$ ipython --no-banner

In [1]: import numpy as np

In [2]: np.set_printoptions(precision=3, suppress=True, linewidth=100)

In [3]: m1 = np.loadtxt("case16.csv", delimiter=",")

In [4]: m1
Out[4]: 
array([[ 0.167,  0.833, -0.167,  0.5  ],
       [ 0.833,  0.167,  0.167, -0.5  ],
       [-0.167,  0.167,  0.967,  0.1  ],
       [ 0.5  , -0.5  ,  0.1  ,  0.7  ]])

In [5]: np.round(m1 @ m1, 3) + 0
Out[5]: 
array([[1., 0., 0., 0.],
       [0., 1., 0., 0.],
       [0., 0., 1., 0.],
       [0., 0., 0., 1.]])

In [6]: round(np.abs(np.linalg.eigvals(m1)).max(), 3)
Out[6]: np.float64(1.0)

In [7]: np.round(np.linalg.matrix_power(m1, 2), 3) + 0
Out[7]: 
array([[1., 0., 0., 0.],
       [0., 1., 0., 0.],
       [0., 0., 1., 0.],
       [0., 0., 0., 1.]])

In [8]: (m1 - m1.T) / 2
Out[8]: 
array([[0., 0., 0., 0.],
       [0., 0., 0., 0.],
       [0., 0., 0., 0.],
       [0., 0., 0., 0.]])

In [9]: (m1 + m1.T) / 2
Out[9]: 
array([[ 0.167,  0.833, -0.167,  0.5  ],
       [ 0.833,  0.167,  0.167, -0.5  ],
       [-0.167,  0.167,  0.967,  0.1  ],
       [ 0.5  , -0.5  ,  0.1  ,  0.7  ]])

In [10]: np.allclose(m1, m1.T)
Out[10]: True

In [11]: ev, vecs = np.linalg.eig(m1)

In [12]: np.round(np.prod(ev), 3)
Out[12]: np.float64(-1.0)

In [13]: np.sort(np.linalg.eigvals(np.linalg.inv(m1)))
Out[13]: array([-1.,  1.,  1.,  1.])

In [14]: m1 @ vecs[:, 0] - ev[0] * vecs[:, 0]
Out[14]: array([0., 0., 0., 0.])

In [15]: M = np.load("block6.npy")

In [16]: M
Out[16]: 
array([[6., 1., 1., 1., 1.],
       [1., 6., 1., 1., 1.],
       [1., 1., 6., 1., 1.],
       [1., 1., 1., 6., 1.],
       [1., 1., 1., 1., 6.]])

In [17]: (M @ M)[0]
Out[17]: array([40., 15., 15., 15., 15.])

In [18]: np.sort(np.abs(np.fft.fft(M[0]))), np.sort(np.linalg.svd(M, compute_uv=False))
Out[18]: (array([ 5.,  5.,  5.,  5., 10.]), array([ 5.,  5.,  5.,  5., 10.]))

In [19]: print(M @ (-1.0) ** np.arange(5))
[ 6. -4.  6. -4.  6.]

In [20]: ev, vecs = np.linalg.eig(M)

In [21]: ev
Out[21]: array([ 5., 10.,  5.,  5.,  5.])

In [22]: E = np.load("mat.npy")

In [23]: E
Out[23]: 
array([[ -0.28 ,  -9.585,   0.038,   0.016,   2.157],
       [  0.184,  -6.149,   0.001,   0.01 ,   1.434],
       [  0.663, -18.928,  -0.026,   0.175,   4.287],
       [  0.447,   8.554,   0.03 ,   0.07 ,   1.561],
       [  0.152, -14.317,  -0.004,   0.214,   0.882],
       [ -0.702,  -4.858,  -0.003,  -0.02 ,   5.714],
       [ -0.564, -11.689,  -0.003,   0.045,  -2.194],
       [ -0.072,   2.412,  -0.005,  -0.037,  -0.094],
       [  0.156,   8.269,   0.038,   0.124,  -1.216],
       [ -0.27 ,  -8.775,  -0.013,  -0.068,   0.819],
       [ -0.326, -26.59 ,   0.029,  -0.129,  -2.395],
       [ -0.209, -14.894,   0.006,  -0.077,  -0.369],
       [ -0.287,  10.134,  -0.012,   0.063,   3.402],
       [ -0.079,  -4.168,  -0.027,  -0.085,  -2.031],
       [  0.722,  -9.067,   0.003,  -0.079,   1.313],
       [  0.084,   7.082,   0.003,  -0.143,  -1.024],
       [ -0.497,  -4.854,  -0.007,  -0.073,   0.039],
       [ -0.67 , -15.529,  -0.002,  -0.019,   0.105],
       [ -0.266,   1.006,  -0.003,   0.143,  -1.15 ],
       [  0.74 ,  -9.744,  -0.004,  -0.153,   0.471],
       [  0.45 ,   7.726,   0.043,   0.03 ,  -1.432],
       [  0.381,   0.505,   0.002,  -0.061,  -1.034]])

In [24]: Xc = E - E.mean(axis=1)
---------------------------------------------------------------------------
ValueError                                Traceback (most recent call last)
Cell In[24], line 1
----> 1 Xc = E - E.mean(axis=1)

ValueError: operands could not be broadcast together with shapes (22,5) (22,) 

In [25]: Xc = E - E.mean(axis=0)

In [26]: U, s, VT = np.linalg.svd(Xc, full_matrices=False)

In [27]: np.searchsorted(np.cumsum(s ** 2) / (s ** 2).sum(), 0.9) + 1
Out[27]: np.int64(1)

In [28]: np.abs(U[:, 0]).argmax()
Out[28]: np.int64(10)

In [29]: np.round(VT[0] * np.sign(VT[0, np.abs(VT[0]).argmax()]), 3) + 0
Out[29]: array([ 0.007,  1.   ,  0.   ,  0.001, -0.004])

In [30]: np.abs(VT[0]).argmax()
Out[30]: np.int64(1)

In [31]: np.round(Xc.mean(axis=0), 3) + 0
Out[31]: array([0., 0., 0., 0., 0.])

In [32]: labels = E[:, 4] > np.median(E[:, 4])

In [33]: r0 = E[labels].mean(axis=0) - E[~labels].mean(axis=0)

In [34]: r0
Out[34]: array([ 0.149, -3.915, -0.006,  0.043,  3.186])

In [35]: labels.astype(int)
Out[35]: array([1, 1, 1, 1, 1, 1, 0, 0, 0, 1, 0, 0, 1, 0, 1, 0, 0, 1, 0, 1, 0, 0])

In [36]: print(round((((E - E.mean(axis=0)) @ r0 > 0) == labels).mean(), 3))
0.773

In [37]: np.argsort(-np.abs(r0).round(6), kind="stable")
Out[37]: array([1, 4, 0, 3, 2])

In [38]: B = np.c_[E[:, :3] @ np.array([[-5, 1, -5], [4, 4, -3], [5, 3, 1]]), np.array([-1, 2, -3, -3, 2, -1, 0, -1, -3, -2, 3, -3, 3, -2, -3, 1, -3, -3, 2, -2, 0, -1])]

In [39]: B
Out[39]: 
array([[ -36.75 ,  -38.506,   30.193,   -1.   ],
       [ -25.511,  -24.409,   17.528,    2.   ],
       [ -79.157,  -75.127,   53.443,   -3.   ],
       [  32.131,   34.753,  -27.867,   -3.   ],
       [ -58.048,  -57.128,   42.187,    2.   ],
       [ -15.937,  -20.143,   18.081,   -1.   ],
       [ -43.951,  -47.329,   37.884,    0.   ],
       [   9.983,    9.561,   -6.881,   -1.   ],
       [  32.486,   33.346,  -25.549,   -3.   ],
       [ -33.815,  -35.409,   27.662,   -2.   ],
       [-104.585, -106.599,   81.429,    3.   ],
       [ -58.501,  -59.767,   45.733,   -3.   ],
       [  41.911,   40.213,  -28.979,    3.   ],
       [ -16.412,  -16.832,   12.872,   -2.   ],
       [ -39.863,  -35.537,   23.594,   -3.   ],
       [  27.923,   28.421,  -21.663,    1.   ],
       [ -16.966,  -19.934,   17.04 ,   -3.   ],
       [ -58.776,  -62.792,   49.935,   -3.   ],
       [   5.339,    3.749,   -1.691,    2.   ],
       [ -42.696,  -38.248,   25.528,   -2.   ],
       [  28.869,   31.483,  -25.385,    0.   ],
       [   0.125,    2.407,   -3.418,   -1.   ]])

In [40]: np.round(np.linalg.lstsq(E, B[:, 0])[0], 3) + 0
Out[40]: array([-5.,  4.,  5.,  0.,  0.])

In [41]: print(np.linalg.norm(np.linalg.qr(E)[0].T @ B, axis=0) ** 2 / ((B ** 2).sum(axis=0) + 1e-12))
[1.    1.    1.    0.147]

In [42]: np.linalg.matrix_rank(np.c_[E, B])
Out[42]: np.int64(6)

In [43]: Xc = (E - E.mean(axis=0)) / E.std(axis=0)

In [44]: np.argwhere(np.abs(Xc) > 2)
Out[44]: 
array([[ 4,  3],
       [ 5,  4],
       [10,  1],
       [20,  2]])

In [45]: Xc.std(axis=0)
Out[45]: array([1., 1., 1., 1., 1.])

In [46]: coef = np.linalg.lstsq(np.delete(Xc, 2, axis=1), Xc[:, 2])[0]

In [47]: round(float(1 - np.var(Xc[:, 2] - np.delete(Xc, 2, axis=1) @ coef)), 3)
Out[47]: 0.116

In [48]: coef
Out[48]: array([ 0.08 ,  0.189,  0.086, -0.261])

In [49]: r0, v = E[19], E[4]

In [50]: print(round(float(r0 @ r0), 3))
95.738

In [51]: pr = (r0 @ v) / (r0 @ r0) * r0

In [52]: round(float(np.linalg.norm(r0 + v) ** 2 + np.linalg.norm(r0 - v) ** 2), 3)
Out[52]: 603.123

In [53]: v - pr
Out[53]: array([-0.93 , -0.068,  0.002,  0.438,  0.193])

In [54]: X = np.load("m.npy")

In [55]: X
Out[55]: 
array([[-0.857, -0.211, -0.469],
       [ 0.514, -0.352, -0.782],
       [ 0.   , -0.912,  0.411]])

In [56]: x0 = np.array([-2, 2, 0, 2, 2])

In [57]: a = np.maximum(E @ x0, 0)

In [58]: a
Out[58]: 
array([ 0.   ,  0.   ,  0.   , 19.476,  0.   ,  3.076,  0.   ,  4.706, 14.042,  0.   ,  0.   ,
        0.   , 27.772,  0.   ,  0.   , 11.662,  0.   ,  0.   ,  0.53 ,  0.   , 11.748,  0.   ])

In [59]: np.flatnonzero(a > 1e-9)
Out[59]: array([ 3,  5,  7,  8, 12, 15, 18, 20])

In [60]: print(E.T @ a)
[  6.553 734.449   1.29    3.379  95.567]
